In [1]: import numpy as np

In [2]: import numpy.linalg as la

In [3]: np.set_printoptions(precision=3, suppress=True, linewidth=160)

In [4]: X = np.load("dump.npy")

In [5]: print(X)
[[ 43.924   8.894  11.344 -14.307]
 [-28.123  -1.226 -33.053 -26.19 ]
 [ 44.735  10.062  12.862 -13.987]
 [-26.616  -1.36  -34.495 -25.864]
 [ 43.41   10.414  10.39  -14.588]
 [ 45.936   8.512  11.134 -13.333]
 [ 44.22   10.692  11.516 -14.826]
 [ 43.01   10.606  14.135 -13.364]
 [ 43.337  11.022  12.214 -15.968]
 [-28.338  -2.854 -34.022 -24.113]
 [ 44.124   9.211  11.877 -15.123]
 [-28.287  -1.801 -34.507 -25.444]]

In [6]: x0 = np.array([-2, 1, 1, 0])

In [7]: rhs = X @ x0

In [8]: print(rhs)
[-67.61   21.967 -66.546  17.377 -66.016 -72.226 -66.232 -61.279 -63.438  19.8   -67.16   20.266]

In [9]: rng = np.random.default_rng(997)

In [10]: rhs = rhs + 0.3 * rng.normal(size=12)

In [11]: print(rhs)
[-67.687  22.228 -66.816  17.328 -66.145 -72.088 -66.008 -61.341 -63.795  19.479 -67.088  20.635]

In [12]: b, *_ = la.lstsq(X, rhs)

In [13]: print(b)
[-1.991  1.002  0.978  0.016]

In [14]: print(round(float(la.norm(rhs - X @ b)), 3))
0.748

In [15]: print([round(float(la.norm(la.solve(X.T @ X + lam * np.eye(4), X.T @ rhs))), 2) for lam in (0, 1, 10, 100)])
[2.43, 2.34, 1.86, 1.42]

In [16]: Xs = (X - X.mean(axis=0)) / X.std(axis=0)

In [17]: print(Xs.std(axis=0))
[1. 1. 1. 1.]

In [18]: b = la.lstsq(np.delete(Xs, 1, axis=1), Xs[:, 1])[0]

In [19]: print(round(1 - np.var(Xs[:, 1] - np.delete(Xs, 1, axis=1) @ b), 3))
0.989

In [20]: print(round(np.log10(la.cond(X))))
2

In [21]: print(la.matrix_rank(X, rtol=0.1))
2

In [22]: print([round(float(x), 3) for x in la.svd(X, compute_uv=False)[:3]])
[152.448, 79.02, 3.975]

In [23]: print(round(la.norm(X, 2) / la.norm(X), 3))
0.888

In [24]: print(np.abs(la.svd(X)[2][-1]))
[0.098 0.764 0.454 0.448]

In [25]: print(la.cond(X) > 100)
False

In [26]: Xs = X - X.mean(axis=0)

In [27]: vecs = la.svd(Xs)[2][:2]

In [28]: out = Xs - Xs @ vecs.T @ vecs

In [29]: print(np.round(la.norm(out) / la.norm(Xs), 3))
0.025

In [30]: print((Xs @ vecs.T).std(axis=0))
[40.949  1.149]

In [31]: print(np.diag(vecs.T @ vecs))
[0.882 0.356 0.659 0.103]

In [32]: print(la.norm(out, axis=1).round(6).argmax())
7

In [33]: W0 = np.loadtxt("out10.csv", delimiter=",")

In [34]: print(W0)
[[ 3.231 -2.897 -1.671]
 [-3.547 -1.512 -0.872]]

In [35]: x0 = np.array([4, 1, 2])

In [36]: h = np.maximum(W0 @ x0, 0)

In [37]: print(W0.T @ h)
[ 21.599 -19.366 -11.171]

In [38]: print(h)
[6.685 0.   ]

In [39]: out = np.array([[1, 3], [1, 1]])

In [40]: basis = np.kron(out, W0)

In [41]: print(basis.shape)
(4, 6)

In [42]: W = np.array([[3, 2, 2, 1], [0, 0, 2, 0], [1, 1, 3, 3]])

In [43]: b = np.array([2, 0, 2, 0])

In [44]: hid = np.maximum(W0 @ W + b, 0)

In [45]: print(la.matrix_rank(hid))
1

In [46]: print((hid > 0).astype(int))
[[1 1 0 0]
 [0 0 0 0]]

In [47]: basis = np.array([[4, -1, -1], [0, 2, 0], [-4, -5, -3], [-3, -5, 3]])

In [48]: print((hid @ basis).round(6).argmax(axis=1))
[0 0]

In [49]: print(W @ basis)
[[  1 -14  -6]
 [ -8 -10  -6]
 [-17 -29  -1]]

In [50]: Xs = X - X.mean(axis=0)

In [51]: U, sv, VT = la.svd(Xs, full_matrices=False)

In [52]: print(np.abs(VT[-1]))
[0.02  0.705 0.357 0.613]

In [53]: print(np.searchsorted(np.cumsum(sv ** 2) / (sv ** 2).sum(), 0.9) + 1)
1

In [54]: print(sv)
[141.851   3.98    3.21    1.51 ]

In [55]: print(np.round(Xs.mean(axis=0), 3) + 0)
[0. 0. 0. 0.]

In [56]: print(np.abs(VT[0]).argmax())
0

In [57]: m1 = np.array([[4, 4, 3],
    ...:     [5, 4, 2],
    ...:     [5, 4, 2],
    ...:     [0, 0, 0],
    ...:     [0, 0, 0],
    ...:     [5, 4, 2],
    ...:     [6, 3, 0],
    ...:     [4, 4, 3],
    ...:     [0, 0, 0],
    ...:     [6, 3, 0],
    ...:     [0, 0, 0],
    ...:     [0, 0, 0],
    ...:     [0, 0, 0],
    ...:     [4, 4, 3],
    ...:     [4, 4, 3],
    ...:     [4, 4, 3],
    ...:     [6, 3, 0],
    ...:     [11, 7, 2],
    ...:     [0, 0, 0],
    ...:     [5, 4, 2]])

In [58]: print(m1)
[[ 4  4  3]
 [ 5  4  2]
 [ 5  4  2]
 [ 0  0  0]
 [ 0  0  0]
 [ 5  4  2]
 [ 6  3  0]
 [ 4  4  3]
 [ 0  0  0]
 [ 6  3  0]
 [ 0  0  0]
 [ 0  0  0]
 [ 0  0  0]
 [ 4  4  3]
 [ 4  4  3]
 [ 4  4  3]
 [ 6  3  0]
 [11  7  2]
 [ 0  0  0]
 [ 5  4  2]]

In [59]: out = np.c_[m1[:, :1] @ np.array([[-1]]), np.array([-3, 4, -3, -5, -3, -3, 2, -4, 3, 4, -5, 1, 0, -4, -5, 5, 1, 3, 4, -1])]

In [60]: print(out)
[[ -4  -3]
 [ -5   4]
 [ -5  -3]
 [  0  -5]
 [  0  -3]
 [ -5  -3]
 [ -6   2]
 [ -4  -4]
 [  0   3]
 [ -6   4]
 [  0  -5]
 [  0   1]
 [  0   0]
 [ -4  -4]
 [ -4  -5]
 [ -4   5]
 [ -6   1]
 [-11   3]
 [  0   4]
 [ -5  -1]]

In [61]: print(la.matrix_rank(out))
2

In [62]: print(la.norm(la.qr(m1)[0].T @ out, axis=0) ** 2 / ((out ** 2).sum(axis=0) + 1e-12))
[1.   0.21]
